% ipython --no-banner

In [1]: import numpy as np

In [2]: import numpy.linalg as la

In [3]: np.set_printoptions(suppress=True, linewidth=120)

In [4]: J = np.loadtxt("dump.csv", delimiter=",")

In [5]: J
Out[5]: 
array([[ 0.05, -1.09, -0.53,  0.56,  1.09,  1.46, -0.15,  0.  ],
       [-0.08, -1.69, -0.92,  0.85,  1.69,  2.54, -0.02, -0.29],
       [-0.18, -2.1 , -1.22,  1.24,  2.3 ,  3.34, -0.05, -0.02],
       [-0.04, -1.97, -0.98,  0.99,  2.11,  2.8 ,  0.03, -0.06],
       [-0.07, -0.99, -0.64,  0.68,  0.91,  1.65,  0.12,  0.02],
       [ 0.14, -0.1 , -0.18,  0.11,  0.14,  0.32,  0.06, -0.17],
       [-0.08, -2.21, -1.05,  1.08,  2.08,  3.31, -0.09,  0.07],
       [-0.07,  1.21,  0.68, -0.77, -1.26, -1.8 , -0.01, -0.02],
       [ 0.01,  0.95,  0.3 , -0.41, -0.96, -1.39, -0.17,  0.26],
       [ 0.14, -1.17, -0.59,  0.47,  1.22,  1.76, -0.01,  0.04],
       [ 0.04, -1.94, -0.81,  0.9 ,  2.16,  2.67,  0.  , -0.15],
       [-0.11,  0.13,  0.26, -0.28, -0.16, -0.29, -0.01, -0.11]])

In [6]: np.round(J.mean(axis=0), 2)
Out[6]: array([-0.02, -0.91, -0.47,  0.45,  0.94,  1.36, -0.02, -0.04])

In [7]: np.count_nonzero(J)
Out[7]: np.int64(94)

In [8]: print(J.shape)
(12, 8)

In [9]: np.round(la.norm(J), 2)
Out[9]: np.float64(11.16)

In [10]: np.round(J.sum(axis=0), 2)
Out[10]: array([ -0.25, -10.97,  -5.68,   5.42,  11.32,  16.37,  -0.3 ,  -0.43])

In [11]: np.abs(J).max()
Out[11]: np.float64(3.34)

In [12]: Q, R = la.qr(J)

In [13]: print(np.allclose(R.T @ R, J.T @ J))
True

In [14]: round(np.trace(Q @ Q.T), 2)
Out[14]: np.float64(8.0)

In [15]: Q.shape, R.shape
Out[15]: ((12, 8), (8, 8))

In [16]: np.round(abs(R[0, 0]), 2), round(la.norm(J[:, 0]), 2)
Out[16]: (np.float64(0.33), np.float64(0.33))

In [17]: P = J @ la.solve(J.T @ J, J.T)

In [18]: np.round(P @ J[:, 4], 2)
Out[18]: array([ 1.09,  1.69,  2.3 ,  2.11,  0.91,  0.14,  2.08, -1.26, -0.96,  1.22,  2.16, -0.16])

In [19]: print(P.round(2) + 0)
[[ 0.56  0.18 -0.12 -0.03 -0.2  -0.02  0.2  -0.21  0.17 -0.11  0.15 -0.11]
 [ 0.18  0.81  0.03  0.17  0.07  0.21  0.01  0.11 -0.01 -0.08 -0.08  0.13]
 [-0.12  0.03  0.95 -0.01  0.    0.05  0.07 -0.01  0.1  -0.06  0.1  -0.01]
 [-0.03  0.17 -0.01  0.66  0.2  -0.24 -0.14 -0.03  0.07  0.16  0.22 -0.02]
 [-0.2   0.07  0.    0.2   0.61 -0.05  0.13 -0.15 -0.13 -0.05 -0.24 -0.19]
 [-0.02  0.21  0.05 -0.24 -0.05  0.64 -0.15 -0.08 -0.14  0.22 -0.03 -0.17]
 [ 0.2   0.01  0.07 -0.14  0.13 -0.15  0.8  -0.06 -0.09  0.18 -0.07  0.12]
 [-0.21  0.11 -0.01 -0.03 -0.15 -0.08 -0.06  0.39  0.08  0.08 -0.15  0.33]
 [ 0.17 -0.01  0.1   0.07 -0.13 -0.14 -0.09  0.08  0.74  0.11 -0.25 -0.16]
 [-0.11 -0.08 -0.06  0.16 -0.05  0.22  0.18  0.08  0.11  0.82  0.07 -0.02]
 [ 0.15 -0.08  0.1   0.22 -0.24 -0.03 -0.07 -0.15 -0.25  0.07  0.59  0.05]
 [-0.11  0.13 -0.01 -0.02 -0.19 -0.17  0.12  0.33 -0.16 -0.02  0.05  0.46]]

In [20]: M2 = np.array([[0, -5],
    ...:     [-5, -2],
    ...:     [-4, 1],
    ...:     [-4, 3],
    ...:     [3, -2],
    ...:     [3, -1],
    ...:     [3, -3],
    ...:     [3, -2]])

In [21]: M2 @ J
ValueError: matmul: Input operand 1 has a mismatch in its core dimension 0, with gufunc signature (n?,k),(k,m?)->(n?,m?) (size 12 is different from 2)


In [22]: la.matrix_rank(np.vstack([J, M2.T]))
Out[22]: np.int64(8)

In [23]: np.einsum("ij,ij->", J, M2)
ValueError: operands could not be broadcast together with remapped shapes [original->remapped]: (12,8)->(12,8) (8,2)->(8,2) 


In [24]: M2 = J / np.sqrt((J ** 2).mean(axis=1, keepdims=True))

In [25]: la.matrix_rank(J - J.mean(axis=1, keepdims=True))
Out[25]: np.int64(7)

In [26]: print(M2[8].round(2))
[ 0.01  1.33  0.42 -0.57 -1.34 -1.94 -0.24  0.36]

In [27]: m1 = np.load("arr.npy")

In [28]: m1
Out[28]: 
array([[ 4,  5,  6,  7,  8,  9, 10, 11],
       [12, 13, 14, 15, 16, 17, 18, 19],
       [20, 21, 22, 23, 24, 25, 26, 27],
       [28, 29, 30, 31, 32, 33, 34, 35]])

In [29]: def softmax(z):
    ...:     e = np.exp(z - z.max(axis=-1, keepdims=True))
    ...:     return e / e.sum(axis=-1, keepdims=True)
    ...: 

In [30]: softmax(m1).sum(axis=1)
Out[30]: array([1., 1., 1., 1.])

In [31]: att = m1 @ m1.T / np.sqrt(8)

In [32]: softmax(att)[0] @ m1
Out[32]: array([28., 29., 30., 31., 32., 33., 34., 35.])

In [33]: np.round(softmax(att + np.triu(np.full(att.shape, -np.inf), 1)), 2) + 0
Out[33]: 
array([[1., 0., 0., 0.],
       [0., 1., 0., 0.],
       [0., 0., 1., 0.],
       [0., 0., 0., 1.]])

In [34]: softmax(att).round(6).argmax(axis=1)
Out[34]: array([3, 3, 3, 3])

In [35]: f = np.array([0, 2])

In [36]: print(np.array([np.convolve(row, f, "same") for row in m1]))
[[ 0  8 10 12 14 16 18 20]
 [ 0 24 26 28 30 32 34 36]
 [ 0 40 42 44 46 48 50 52]
 [ 0 56 58 60 62 64 66 68]]

In [37]: np.convolve(m1[0], f)
Out[37]: array([ 0,  8, 10, 12, 14, 16, 18, 20, 22])

In [38]: np.correlate(m1[0], m1[3], "full")
Out[38]: array([ 140,  311,  512,  742, 1000, 1285, 1596, 1932, 1764, 1573, 1360, 1126,  872,  599,  308])

In [39]: la.lstsq(m1[:-1].T, m1[-1])[2]
Out[39]: np.int32(2)

In [40]: m1.reshape(4, 9)
ValueError: cannot reshape array of size 32 into shape (4,9)


In [41]: m1.reshape(2, -1)
Out[41]: 
array([[ 4,  5,  6,  7,  8,  9, 10, 11, 12, 13, 14, 15, 16, 17, 18, 19],
       [20, 21, 22, 23, 24, 25, 26, 27, 28, 29, 30, 31, 32, 33, 34, 35]])

In [42]: print(m1.ravel(order="F"))
[ 4 12 20 28  5 13 21 29  6 14 22 30  7 15 23 31  8 16 24 32  9 17 25 33 10 18 26 34 11 19 27 35]

In [43]: m1.reshape(-1, 2)
Out[43]: 
array([[ 4,  5],
       [ 6,  7],
       [ 8,  9],
       [10, 11],
       [12, 13],
       [14, 15],
       [16, 17],
       [18, 19],
       [20, 21],
       [22, 23],
       [24, 25],
       [26, 27],
       [28, 29],
       [30, 31],
       [32, 33],
       [34, 35]])

In [44]: t3 = m1.reshape(4, 2, -1)

In [45]: print(t3.shape)
(4, 2, 4)

In [46]: np.einsum("ihd,jhd->hij", t3, t3).shape
Out[46]: (2, 4, 4)

In [47]: t3.sum(axis=1)
Out[47]: 
array([[12, 14, 16, 18],
       [28, 30, 32, 34],
       [44, 46, 48, 50],
       [60, 62, 64, 66]])

In [48]: print(t3[:, 0])
[[ 4  5  6  7]
 [12 13 14 15]
 [20 21 22 23]
 [28 29 30 31]]

In [49]: x0 = np.array([3, -1, 3, -2, 3, 1, 3, -1])

In [50]: x0 @ J
ValueError: matmul: Input operand 1 has a mismatch in its core dimension 0, with gufunc signature (n?,k),(k,m?)->(n?,m?) (size 12 is different from 8)


In [51]: (J @ x0).argmax()
Out[51]: np.int64(10)

In [52]: print(la.norm(J @ x0) <= la.norm(J, 2) * la.norm(x0) + 1e-9)
True

In [53]: np.round(np.einsum("ij,j->i", J, x0), 2)
Out[53]: array([ 2.81,  4.83,  5.53,  6.21,  2.22,  0.85,  5.87, -3.43, -4.24,  4.23,  7.13,  0.19])

In [54]: np.round((J * x0).sum(axis=1), 2)
Out[54]: array([ 2.81,  4.83,  5.53,  6.21,  2.22,  0.85,  5.87, -3.43, -4.24,  4.23,  7.13,  0.19])

In [55]: arr = np.load("sample16.npy")

In [56]: arr.round(2)
Out[56]: 
array([[ 0.81,  2.45, -1.01, -2.06,  2.3 ,  0.65,  0.97],
       [-1.03,  0.65,  0.76, -1.01,  0.25, -3.48,  2.94],
       [-1.69, -0.82,  0.23, -1.87, -1.83, -1.68,  3.42],
       [-0.17, -1.24, -1.49, -1.73, -2.01,  4.18, -0.04],
       [ 0.67,  0.66, -0.37,  0.05,  0.89,  0.92, -0.86],
       [-0.59, -1.98,  0.31,  0.97, -2.07,  0.62, -0.68],
       [ 0.57, -0.94, -1.29, -0.39, -1.11,  4.34, -1.76]])

In [57]: # rank 3

In [58]: round(float(arr[2] @ arr[5]), 2)
Out[58]: 1.3

In [59]: round(float(la.norm(arr, 1)), 2), round(la.norm(arr, np.inf), 2)
Out[59]: (15.87, np.float64(11.54))

In [60]: print(round(la.norm(arr[2], 1), 2), round(la.norm(arr[2], np.inf), 2))
11.54 3.42

In [61]: np.round(la.norm(arr, axis=0), 2)
Out[61]: array([2.39, 3.72, 2.4 , 3.58, 4.36, 7.27, 5.06])

In [62]: print(np.round(la.norm(arr) ** 2 / la.norm(arr, 2) ** 2, 2))
1.78

In [63]: la.cond(arr) > 100
Out[63]: np.True_

In [64]: np.round(la.norm(arr, 2) / la.norm(arr), 2)
Out[64]: np.float64(0.75)

In [65]: print([round(float(x), 2) for x in la.svd(arr, compute_uv=False)[:3]])
[8.74, 5.84, 5.02]

In [66]: np.argsort(-la.norm(arr, axis=0).round(6), kind="stable")[:3]
Out[66]: array([5, 6, 4])

In [67]: X = np.array([[23.0, 17.0, 3.0, -10.0],
    ...:     [-8.0, -3.0, 2.0, 4.0],
    ...:     [0.0, -3.0, -4.0, 0.0],
    ...:     [34.0, 29.0, 8.0, -14.0]])

In [68]: print(X)
[[ 23.  17.   3. -10.]
 [ -8.  -3.   2.   4.]
 [  0.  -3.  -4.   0.]
 [ 34.  29.   8. -14.]]

In [69]: w1 = np.array([[1, 2, 1, 2, 0, 0],
    ...:     [1, 1, 2, 0, 2, 0],
    ...:     [1, 1, 0, 2, 2, 0],
    ...:     [2, 0, 2, 0, 1, 0]])

In [70]: coef = np.array([1, 4, 0, 5, 1, 4])

In [71]: act = np.maximum(X @ w1 + coef, 0)

In [72]: la.matrix_rank(act)
Out[72]: np.int64(4)

In [73]: act
Out[73]: 
array([[ 24.,  70.,  37.,  57.,  31.,   4.],
       [  0.,   0.,   0.,   0.,   3.,   4.],
       [  0.,   0.,   0.,   0.,   0.,   4.],
       [ 44., 109.,  64.,  89.,  61.,   4.]])

In [74]: Z = np.array([[2, 5], [2, 5], [3, 5], [2, 4], [5, 3], [1, 5]])

In [75]: act @ Z
Out[75]: 
array([[ 572.,  996.],
       [  19.,   29.],
       [   4.,   20.],
       [ 985., 1644.]])

In [76]: (act @ Z).round(6).argmax(axis=1)
Out[76]: array([1, 1, 1, 1])

In [77]: print(w1 @ Z)
[[13 28]
 [20 26]
 [18 24]
 [15 23]]

In [78]: left, s, Vt = la.svd(act)

In [79]: np.argmax(s[:-1] / (s[1:] + 1e-6)) + 1
Out[79]: np.int64(1)

In [80]: M2 = left[:, :1] @ np.diag(s[:1]) @ Vt[:1]

In [81]: round(la.norm(act - M2) / la.norm(act), 2)
Out[81]: np.float64(0.05)

In [82]: round(la.norm(act - M2, 2), 2), np.round(s[1], 2)
Out[82]: (np.float64(7.52), np.float64(7.52))

In [83]: M2 = J / la.norm(J, axis=1, keepdims=True)

In [84]: C2 = M2 @ M2.T

In [85]: round(float(np.degrees(np.arccos(np.clip(C2[4, 11], -1, 1)))), 2)
Out[85]: 150.59

In [86]: (np.abs(C2) > 0.9).astype(int)
Out[86]: 
array([[1, 1, 1, 1, 1, 0, 1, 1, 1, 1, 1, 0],
       [1, 1, 1, 1, 1, 0, 1, 1, 1, 1, 1, 0],
       [1, 1, 1, 1, 1, 0, 1, 1, 1, 1, 1, 0],
       [1, 1, 1, 1, 1, 0, 1, 1, 1, 1, 1, 0],
       [1, 1, 1, 1, 1, 0, 1, 1, 1, 1, 1, 0],
       [0, 0, 0, 0, 0, 1, 0, 0, 0, 0, 0, 0],
       [1, 1, 1, 1, 1, 0, 1, 1, 1, 1, 1, 0],
       [1, 1, 1, 1, 1, 0, 1, 1, 1, 1, 1, 0],
       [1, 1, 1, 1, 1, 0, 1, 1, 1, 1, 1, 0],
       [1, 1, 1, 1, 1, 0, 1, 1, 1, 1, 1, 0],
       [1, 1, 1, 1, 1, 0, 1, 1, 1, 1, 1, 0],
       [0, 0, 0, 0, 0, 0, 0, 0, 0, 0, 0, 1]])

In [87]: [round(float(x), 2) for x in la.svd(X, compute_uv=False)[:3]]
Out[87]: [57.06, 6.74, 0.75]

In [88]: print(la.matrix_rank(X, rtol=0.1))
2

In [89]: round(la.norm(X, 2) / la.norm(X), 2)
Out[89]: np.float64(0.99)

In [90]: la.cond(X) > 100
Out[90]: np.True_

In [91]: W0 = np.load("out14.npy")

In [92]: print(W0)
[[ -0.1  -2.   -1.1   0.9  -1.8  -1.1]
 [ -1.4  -1.1   0.2   0.3   0.3  -0.4]
 [  1.3   1.3  -0.2  -0.5   0.1  -2.8]
 [  1.3   1.   -0.3  -0.7   0.9  -0.3]
 [  0.5  -0.4   0.    1.1   0.4   0.7]
 [  0.4   0.4  -0.8  -0.4  -1.   -1. ]
 [  0.2  -1.6  -2.5   0.4   0.1  -0.6]
 [  1.4  -2.3   2.1  -1.   -0.4   0.7]
 [  0.    1.7   0.1  -1.3   0.1   0.3]
 [ -0.1   0.2   1.3  -1.5   0.6   1. ]
 [ -1.2  -0.2   0.5  -1.4   0.3  -1.5]
 [ -1.3  -0.1   0.1   0.2   1.    1.1]
 [  0.9  -0.7   0.5   0.4   0.9  -0.1]
 [ -0.9   0.3  -0.2  -0.2   0.2   0.9]
 [ -0.4   0.2   0.7  -1.9  -0.4  -0.9]
 [  1.7   1.3   1.    0.4   0.7   0.2]
 [  0.1   0.1   1.3  -0.5  -0.7  -1.2]
 [  0.6   0.5  -0.6   1.5   0.   -0.8]
 [  0.1   1.1   1.    0.6   1.1   1.2]
 [  0.6   0.2  -1.5   0.7   0.8  -0.2]
 [  0.6   0.8  -1.2   1.   -0.3  -0.1]
 [ -1.2  -1.   -1.3   0.4   0.4  -0.4]
 [ -1.1   1.6  -0.4   1.7  -0.6  -1. ]
 [ -0.3  -0.5   0.7  -2.    2.   -1.5]
 [ -1.6   0.7   0.1  -0.1  -1.6  -0.5]
 [ -3.  -12.    3.   -4.    4.    8. ]]

In [93]: rng = np.random.default_rng(265)

In [94]: M2 = W0 + rng.integers(-2, 3, (26, 1)) @ rng.integers(-2, 3, (1, 6))

In [95]: M2.round(2)
Out[95]: 
array([[ -2.1,  -4. ,   0.9,   0.9,  -2.8,  -3.1],
       [  0.6,   0.9,  -1.8,   0.3,   1.3,   1.6],
       [ -0.7,  -0.7,   1.8,  -0.5,  -0.9,  -4.8],
       [  5.3,   5. ,  -4.3,  -0.7,   2.9,   3.7],
       [ -3.5,  -4.4,   4. ,   1.1,  -1.6,  -3.3],
       [ -3.6,  -3.6,   3.2,  -0.4,  -3. ,  -5. ],
       [  2.2,   0.4,  -4.5,   0.4,   1.1,   1.4],
       [ -0.6,  -4.3,   4.1,  -1. ,  -1.4,  -1.3],
       [  2. ,   3.7,  -1.9,  -1.3,   1.1,   2.3],
       [ -4.1,  -3.8,   5.3,  -1.5,  -1.4,  -3. ],
       [ -5.2,  -4.2,   4.5,  -1.4,  -1.7,  -5.5],
       [  2.7,   3.9,  -3.9,   0.2,   3. ,   5.1],
       [  0.9,  -0.7,   0.5,   0.4,   0.9,  -0.1],
       [  3.1,   4.3,  -4.2,  -0.2,   2.2,   4.9],
       [ -0.4,   0.2,   0.7,  -1.9,  -0.4,  -0.9],
       [  1.7,   1.3,   1. ,   0.4,   0.7,   0.2],
       [ -3.9,  -3.9,   5.3,  -0.5,  -2.7,  -5.2],
       [  2.6,   2.5,  -2.6,   1.5,   1. ,   1.2],
       [  2.1,   3.1,  -1. ,   0.6,   2.1,   3.2],
       [  2.6,   2.2,  -3.5,   0.7,   1.8,   1.8],
       [  2.6,   2.8,  -3.2,   1. ,   0.7,   1.9],
       [ -3.2,  -3. ,   0.7,   0.4,  -0.6,  -2.4],
       [  0.9,   3.6,  -2.4,   1.7,   0.4,   1. ],
       [  1.7,   1.5,  -1.3,  -2. ,   3. ,   0.5],
       [ -5.6,  -3.3,   4.1,  -0.1,  -3.6,  -4.5],
       [ -1. , -10. ,   1. ,  -4. ,   5. ,  10. ]])

In [96]: np.round(la.svd(M2 - W0, compute_uv=False), 2) + 0
Out[96]: array([29.15,  0.  ,  0.  ,  0.  ,  0.  ,  0.  ])
